% python3 -q
>>> import numpy as np
>>> import numpy.linalg as la
>>> np.set_printoptions(precision=2, suppress=True, linewidth=120)
>>> def rd(a):
...     return np.round(a, 2) + 0
... 
>>> mat = np.load("run7.npy")
>>> mat
array([[0., 0., 2.],
       [0., 0., 1.],
       [2., 1., 0.]])
>>> t = np.radians(180)
>>> Rm = np.eye(3)
>>> Rm[1, 1] = Rm[2, 2] = np.cos(t)
>>> Rm[1, 2], Rm[2, 1] = -np.sin(t), np.sin(t)
>>> rd(Rm)
array([[ 1.,  0.,  0.],
       [ 0., -1.,  0.],
       [ 0.,  0., -1.]])
>>> out = mat @ Rm.T
>>> rd(la.det(Rm)), np.trace(Rm)
(np.float64(1.0), np.float64(-1.0))
>>> left, sv, vt = la.svd(mat)
>>> rd(sv)
array([2.24, 2.24, 0.  ])
>>> np.argmax(sv[:-1] / (sv[1:] + 1e-6)) + 1
np.int64(2)
>>> out = left[:, :2] @ np.diag(sv[:2]) @ vt[:2]
>>> la.matrix_rank(mat, rtol=0.05)
np.int64(2)
>>> rd(la.norm(mat - out, 2)), sv[2]
(np.float64(0.0), np.float64(-0.0))
>>> la.matrix_rank(out)
np.int64(2)
>>> w, vecs = la.eigvalsh(mat)
Traceback (most recent call last):
  File "<python-input-20>", line 1, in <module>
    w, vecs = la.eigvalsh(mat)
    ^^^^^^^
ValueError: too many values to unpack (expected 2)
>>> w, vecs = la.eigh(mat)
>>> rd(vecs.T @ vecs)
array([[1., 0., 0.],
       [0., 1., 0.],
       [0., 0., 1.]])
>>> np.unique(w.round(6) + 0, return_counts=True)[1]
array([1, 1, 1])
>>> rd(la.svd(mat, compute_uv=False))
array([2.24, 2.24, 0.  ])
>>> rd(la.eigvalsh(mat @ mat))
array([0., 5., 5.])
>>> rd(vecs @ np.diag(w) @ vecs.T)
array([[0., 0., 2.],
       [0., 0., 1.],
       [2., 1., 0.]])
>>> x0 = np.array([-1, 1, 2])
>>> h1 = np.maximum(mat @ x0, 0)
>>> mat * (h1 > 1e-9)[:, None]
array([[0., 0., 2.],
       [0., 0., 1.],
       [0., 0., 0.]])
>>> mat.T @ h1
array([ 0.,  0., 10.])
>>> np.flatnonzero(h1 > 1e-9)
array([0, 1])
>>> data = np.array([[2, 0, 0], [0, -2, 0], [0, 0, 2]])
>>> data
array([[ 2,  0,  0],
       [ 0, -2,  0],
       [ 0,  0,  2]])
>>> rd(la.det(2 * data)), rd(la.det(data))
(np.float64(-64.0), np.float64(-8.0))
>>> rd(la.eigvals(data).sum().real)
np.float64(2.0)
>>> rd(la.det(data[::-1]))
np.float64(8.0)
>>> left, sv, vt = la.svd(data, full_matrices=False)
>>> left.T @ data @ vt.T
array([[2., 0., 0.],
       [0., 2., 0.],
       [0., 0., 2.]])
>>> left.T @ left
array([[1., 0., 0.],
       [0., 1., 0.],
       [0., 0., 1.]])
>>> rd(np.cumsum(sv ** 2) / np.sum(sv ** 2))
array([0.33, 0.67, 1.  ])
>>> J = np.loadtxt("test0.csv", delimiter=",")
>>> J
array([[-1.47, -2.6 ,  0.41, -0.34,  0.94,  0.74],
       [ 0.7 ,  0.8 ,  0.9 , -0.8 , -1.6 ,  1.  ],
       [-1.3 , -2.  ,  0.5 , -0.1 ,  1.6 ,  1.2 ]])
>>> rd(la.norm(J[0] - J[2]))
np.float64(1.05)
>>> rd(la.norm(J, axis=0))
array([2.08, 3.38, 1.11, 0.87, 2.45, 1.73])
>>> rd(la.norm(J, 1)), rd(la.norm(J, np.inf))
(np.float64(5.4), np.float64(6.7))
>>> rd(la.norm(J, axis=1))
array([3.26, 2.48, 3.15])
